$ ipython --no-banner

In [1]: import numpy as np

In [2]: from numpy import linalg as LA

In [3]: np.set_printoptions(precision=2, suppress=True, linewidth=120)

In [4]: M2 = np.array([[6]])

In [5]: m1 = np.block([[np.zeros((1, 1)), M2], [M2.T, np.zeros((1, 1))]])

In [6]: m1
Out[6]: 
array([[0., 6.],
       [6., 0.]])

In [7]: # symmetric, so the eigenvalues are real

In [8]: m1 @ m1.T
Out[8]: 
array([[36.,  0.],
       [ 0., 36.]])

In [9]: m1.T @ m1
Out[9]: 
array([[36.,  0.],
       [ 0., 36.]])

In [10]: m1[:, 1] @ m1[:, 0]
Out[10]: np.float64(0.0)

In [11]: LA.norm(m1, axis=0)
Out[11]: array([6., 6.])

In [12]: ev, evecs = LA.eig(m1)

In [13]: np.sort(LA.eigvals(LA.inv(m1)))
Out[13]: array([-0.17,  0.17])

In [14]: np.sort(LA.eigvals(m1 @ m1))
Out[14]: array([36., 36.])

In [15]: ev
Out[15]: array([ 6., -6.])

In [16]: np.sort(LA.eigvals(m1.T))
Out[16]: array([-6.,  6.])

In [17]: x0 = np.array([3, 1])

In [18]: m1 @ np.ones(2)
Out[18]: array([6., 6.])

In [19]: (m1 * x0).sum(axis=1)
Out[19]: array([ 6., 18.])

In [20]: m1 @ x0
Out[20]: array([ 6., 18.])

In [21]: np.einsum("ij,j->i", m1, x0)
Out[21]: array([ 6., 18.])

In [22]: np.sign((m1 @ x0).round(6))
Out[22]: array([1., 1.])

In [23]: arr = np.load("test10.npy")

In [24]: arr
Out[24]: 
array([[ -0.58,  -8.07,   5.64],
       [  3.72, -15.15,  10.2 ],
       [  0.3 ,  18.08,  -9.44],
       [ -5.79,  10.02,  -0.24],
       [ -3.51,  -1.35,   6.69],
       [ -4.64,   4.43,   2.04],
       [ -1.01,   9.28,  -8.66],
       [  4.49,   6.  ,  -7.91],
       [ -2.22,   1.95,  -5.28],
       [  0.79,  -0.09,  -8.29],
       [ -1.2 ,  -7.94,   5.22],
       [  3.8 ,   3.65,  -1.82],
       [  2.86,   2.46,   0.71],
       [  2.63,  -9.35,  10.69],
       [ -5.64,   9.2 ,   1.9 ],
       [ -0.21,   1.32,  -1.85],
       [  1.97,  -0.79, -11.29],
       [  4.72,  -9.97,   1.29],
       [ -2.18,  -3.81,  11.44],
       [  0.68,   4.41,  -5.82],
       [ -2.26,  -8.61,   5.75],
       [ -6.27,  -1.16,  10.76],
       [  1.75,   1.51,   3.1 ],
       [ -2.97,   2.11,  -4.43],
       [  1.33, -12.54,   5.78],
       [  1.3 ,  -4.18,   2.77],
       [  5.94, -12.01,   3.95],
       [ -3.08,   6.82,   3.16],
       [ -0.04,  -1.81,   3.49],
       [ -5.55, -12.36,  19.72],
       [ -6.58,  17.05,  -6.91]])

In [25]: x0 = np.array([-3, 3, -3])

In [26]: y = arr @ x0

In [27]: np.round(LA.pinv(arr) @ arr, 2) + 0
Out[27]: 
array([[1., 0., 0.],
       [0., 1., 0.],
       [0., 0., 1.]])

In [28]: LA.lstsq(arr, y)[0]
Out[28]: array([-3.,  3., -3.])

In [29]: rng = np.random.default_rng(370071)

In [30]: y = y + 0.02 * rng.normal(size=31)

In [31]: y
Out[31]: 
array([-39.39, -87.21,  81.69,  48.12, -13.58,  21.07,  56.82,  28.25,  28.35,  22.22, -35.91,   5.  ,  -3.35, -67.98,
        38.8 ,  10.12,  25.61, -47.97, -39.2 ,  28.66, -36.29, -17.  , -10.04,  28.5 , -58.91, -24.78, -65.7 ,  20.21,
       -15.81, -79.62,  91.61])

In [32]: coef, *_ = LA.lstsq(arr, y)

In [33]: [round(float(LA.norm(LA.solve(arr.T @ arr + lam * np.eye(3), arr.T @ y))), 2) for lam in (0, 1, 10, 100)]
Out[33]: [5.2, 5.19, 5.1, 4.62]

In [34]: round(LA.norm(y - arr @ coef), 2)
Out[34]: np.float64(0.12)

In [35]: coef.round()
Out[35]: array([-3.,  3., -3.])

In [36]: round(LA.norm(arr, 2), 2)
Out[36]: np.float64(56.51)

In [37]: LA.norm(arr, axis=0)
Out[37]: array([19.52, 46.41, 40.59])

In [38]: round(LA.norm(arr, 1), 2), round(LA.norm(arr, np.inf), 2)
Out[38]: (np.float64(207.48), np.float64(37.63))

In [39]: round(LA.norm(arr[1] - arr[2]), 2)
Out[39]: np.float64(38.75)

In [40]: Ac = arr - arr.mean(axis=1)
---------------------------------------------------------------------------
ValueError                                Traceback (most recent call last)
Cell In[40], line 1
----> 1 Ac = arr - arr.mean(axis=1)

ValueError: operands could not be broadcast together with shapes (31,3) (31,) 

In [41]: Ac = arr - arr.mean(axis=0)

In [42]: U, s, Vh = LA.svd(Ac, full_matrices=False)

In [43]: round((s ** 2).sum() ** 2 / (s ** 4).sum(), 2)
Out[43]: np.float64(1.59)

In [44]: np.abs(Vh[0]).argmax()
Out[44]: np.int64(1)

In [45]: np.round(Ac.mean(axis=0), 2) + 0
Out[45]: array([0., 0., 0.])

In [46]: s
Out[46]: array([56.18, 28.49, 11.96])

In [47]: s ** 2 / (s ** 2).sum()
Out[47]: array([0.77, 0.2 , 0.03])

In [48]: (np.sign(U[:, 0]) == np.sign(U[0, 0])).astype(int)
Out[48]: array([1, 1, 0, 0, 1, 0, 0, 0, 0, 0, 1, 0, 0, 1, 0, 0, 0, 1, 1, 0, 1, 1, 0, 0, 1, 1, 1, 0, 1, 1, 0])

In [49]: x0 = np.array([2, 2, 2])

In [50]: y = arr @ x0

In [51]: coef, lr = np.zeros(3), 1 / LA.norm(arr, 2) ** 2

In [52]: for i in range(40):
    ...:     coef -= lr * arr.T @ (arr @ coef - y)
    ...:     if i % 10 == 0: print(i, round(LA.norm(arr @ coef - y), 2))
    ...: 
0 44.7
10 23.58
20 14.9
30 9.42

In [53]: np.round(LA.cond(arr), 2)
Out[53]: np.float64(4.73)

In [54]: W = np.array([[-5, 7, -3, -9], [1, -1, 7, -5], [-9, -7, -4, 4]])

In [55]: coef = np.array([0, 1, 0, 0])

In [56]: hid = np.maximum(arr @ W + coef, 0)

In [57]: LA.matrix_rank(hid)
Out[57]: np.int64(4)

In [58]: C = np.array([[4, 1], [-2, 5], [2, 2], [0, -3]])

In [59]: (hid @ C).round(6).argmax(axis=1)
Out[59]: array([0, 0, 1, 0, 0, 0, 1, 1, 0, 1, 0, 1, 1, 0, 0, 1, 1, 1, 0, 1, 0, 0, 0, 0, 0, 0, 1, 0, 0, 0, 0])

In [60]: W0 = np.array([[0, 0, 0, 0, 2],
    ...:     [0, 0, -1, 0, 0],
    ...:     [0, 0, 0, -1, 0],
    ...:     [1, 0, 0, 0, 0],
    ...:     [0, 0, 0, 0, 0]])

In [61]: W0[:, 1] @ W0[:, 0]
Out[61]: np.int64(0)

In [62]: LA.norm(W0, axis=0)
Out[62]: array([1., 0., 1., 1., 2.])

In [63]: LA.pinv(W0)
Out[63]: 
array([[ 0. ,  0. ,  0. ,  1. ,  0. ],
       [ 0. ,  0. ,  0. ,  0. ,  0. ],
       [ 0. , -1. ,  0. ,  0. ,  0. ],
       [ 0. ,  0. , -1. ,  0. ,  0. ],
       [ 0.5,  0. ,  0. ,  0. ,  0. ]])

In [64]: LA.svd(W0, compute_uv=False)
Out[64]: array([2., 1., 1., 1., 0.])

In [65]: W0 @ W0.T
Out[65]: 
array([[4, 0, 0, 0, 0],
       [0, 1, 0, 0, 0],
       [0, 0, 1, 0, 0],
       [0, 0, 0, 1, 0],
       [0, 0, 0, 0, 0]])

In [66]: U, s, Vh = LA.svd(W0)

In [67]: evecs = Vh[:(s > 1e-8).sum()]

In [68]: x0 = W0[1] + -1 * W0[3] + rng.integers(2) * np.eye(5)[4]

In [69]: x0
Out[69]: array([-1.,  0., -1.,  0.,  1.])

In [70]: LA.matrix_rank(np.vstack([W0, x0]))
Out[70]: np.int64(4)

In [71]: rank = LA.matrix_rank(W0)

In [72]: rank
Out[72]: np.int64(4)

In [73]: N = LA.svd(W0)[2][rank:].T

In [74]: LA.matrix_rank(W0.T @ W0), LA.matrix_rank(W0 @ W0.T)
Out[74]: (np.int64(4), np.int64(4))

In [75]: W0 @ N
Out[75]: 
array([[0.],
       [0.],
       [0.],
       [0.],
       [0.]])

In [76]: [int(LA.matrix_rank(np.delete(W0, i, axis=0))) for i in range(5)]
Out[76]: [3, 3, 3, 3, 4]
